$ python -q
>>> import numpy as np
>>> from numpy import linalg as LA
>>> np.set_printoptions(suppress=True, linewidth=120)
>>> tidy = lambda a: np.round(a, 2) + 0
>>> E = np.load("a.npy")
>>> E
array([[ 1, -1, -1,  1,  1, -1, -1,  1],
       [ 1, -1, -1,  1, -1,  1,  1, -1],
       [ 1, -1,  1, -1, -1,  1, -1,  1],
       [ 1,  1, -1, -1,  1,  1, -1, -1],
       [ 1,  1,  1,  1, -1, -1, -1, -1],
       [ 1,  1,  1,  1,  1,  1,  1,  1],
       [ 1,  1, -1, -1, -1, -1,  1,  1],
       [ 1, -1,  1, -1,  1, -1,  1, -1]])
>>> Q, Rm = LA.qr(E)
>>> tidy(Rm)
array([[-2.83,  0.  ,  0.  ,  0.  ,  0.  ,  0.  ,  0.  ,  0.  ],
       [ 0.  ,  2.83,  0.  ,  0.  ,  0.  ,  0.  ,  0.  ,  0.  ],
       [ 0.  ,  0.  , -2.83,  0.  ,  0.  ,  0.  ,  0.  ,  0.  ],
       [ 0.  ,  0.  ,  0.  ,  2.83,  0.  ,  0.  ,  0.  ,  0.  ],
       [ 0.  ,  0.  ,  0.  ,  0.  ,  2.83,  0.  ,  0.  ,  0.  ],
       [ 0.  ,  0.  ,  0.  ,  0.  ,  0.  , -2.83,  0.  ,  0.  ],
       [ 0.  ,  0.  ,  0.  ,  0.  ,  0.  ,  0.  , -2.83,  0.  ],
       [ 0.  ,  0.  ,  0.  ,  0.  ,  0.  ,  0.  ,  0.  , -2.83]])
>>> B = np.array([[3, 4, 0],
...     [5, -4, -1],
...     [2, 0, 0],
...     [-2, 3, 0],
...     [-5, -2, -5],
...     [1, -2, -4],
...     [1, -1, 4],
...     [5, -3, 1]])
>>> np.einsum("ij,ij->i", E, E)
array([8, 8, 8, 8, 8, 8, 8, 8])
>>> LA.matrix_rank(np.vstack([E, B.T]))
np.int64(8)
>>> np.vstack([E, B.T]).shape
(11, 8)
>>> E.T @ E
array([[8, 0, 0, 0, 0, 0, 0, 0],
       [0, 8, 0, 0, 0, 0, 0, 0],
       [0, 0, 8, 0, 0, 0, 0, 0],
       [0, 0, 0, 8, 0, 0, 0, 0],
       [0, 0, 0, 0, 8, 0, 0, 0],
       [0, 0, 0, 0, 0, 8, 0, 0],
       [0, 0, 0, 0, 0, 0, 8, 0],
       [0, 0, 0, 0, 0, 0, 0, 8]])
>>> tidy(LA.pinv(E))
array([[ 0.12,  0.12,  0.12,  0.12,  0.12,  0.12,  0.12,  0.12],
       [-0.13, -0.13, -0.12,  0.13,  0.12,  0.13,  0.13, -0.12],
       [-0.12, -0.12,  0.13, -0.12,  0.12,  0.12, -0.13,  0.12],
       [ 0.12,  0.12, -0.12, -0.12,  0.12,  0.12, -0.13, -0.13],
       [ 0.13, -0.12, -0.13,  0.12, -0.12,  0.13, -0.13,  0.12],
       [-0.12,  0.12,  0.12,  0.13, -0.12,  0.13, -0.12, -0.13],
       [-0.12,  0.12, -0.12, -0.12, -0.12,  0.12,  0.13,  0.13],
       [ 0.12, -0.12,  0.12, -0.12, -0.13,  0.12,  0.12, -0.13]])
>>> E[:, 5] @ E[:, 7]
np.int64(0)
>>> E @ E.T
array([[8, 0, 0, 0, 0, 0, 0, 0],
       [0, 8, 0, 0, 0, 0, 0, 0],
       [0, 0, 8, 0, 0, 0, 0, 0],
       [0, 0, 0, 8, 0, 0, 0, 0],
       [0, 0, 0, 0, 8, 0, 0, 0],
       [0, 0, 0, 0, 0, 8, 0, 0],
       [0, 0, 0, 0, 0, 0, 8, 0],
       [0, 0, 0, 0, 0, 0, 0, 8]])
>>> B = E[0, 0] * E[1:] - np.outer(E[1:, 0], E[0])
>>> B
array([[ 0,  0,  0,  0, -2,  2,  2, -2],
       [ 0,  0,  2, -2, -2,  2,  0,  0],
       [ 0,  2,  0, -2,  0,  2,  0, -2],
       [ 0,  2,  2,  0, -2,  0,  0, -2],
       [ 0,  2,  2,  0,  0,  2,  2,  0],
       [ 0,  2,  0, -2, -2,  0,  2,  0],
       [ 0,  0,  2, -2,  0,  0,  2, -2]])
>>> np.flatnonzero(~B.round(6).any(axis=1))
array([], dtype=int64)
>>> LA.matrix_rank(B), LA.matrix_rank(E)
(np.int64(7), np.int64(8))
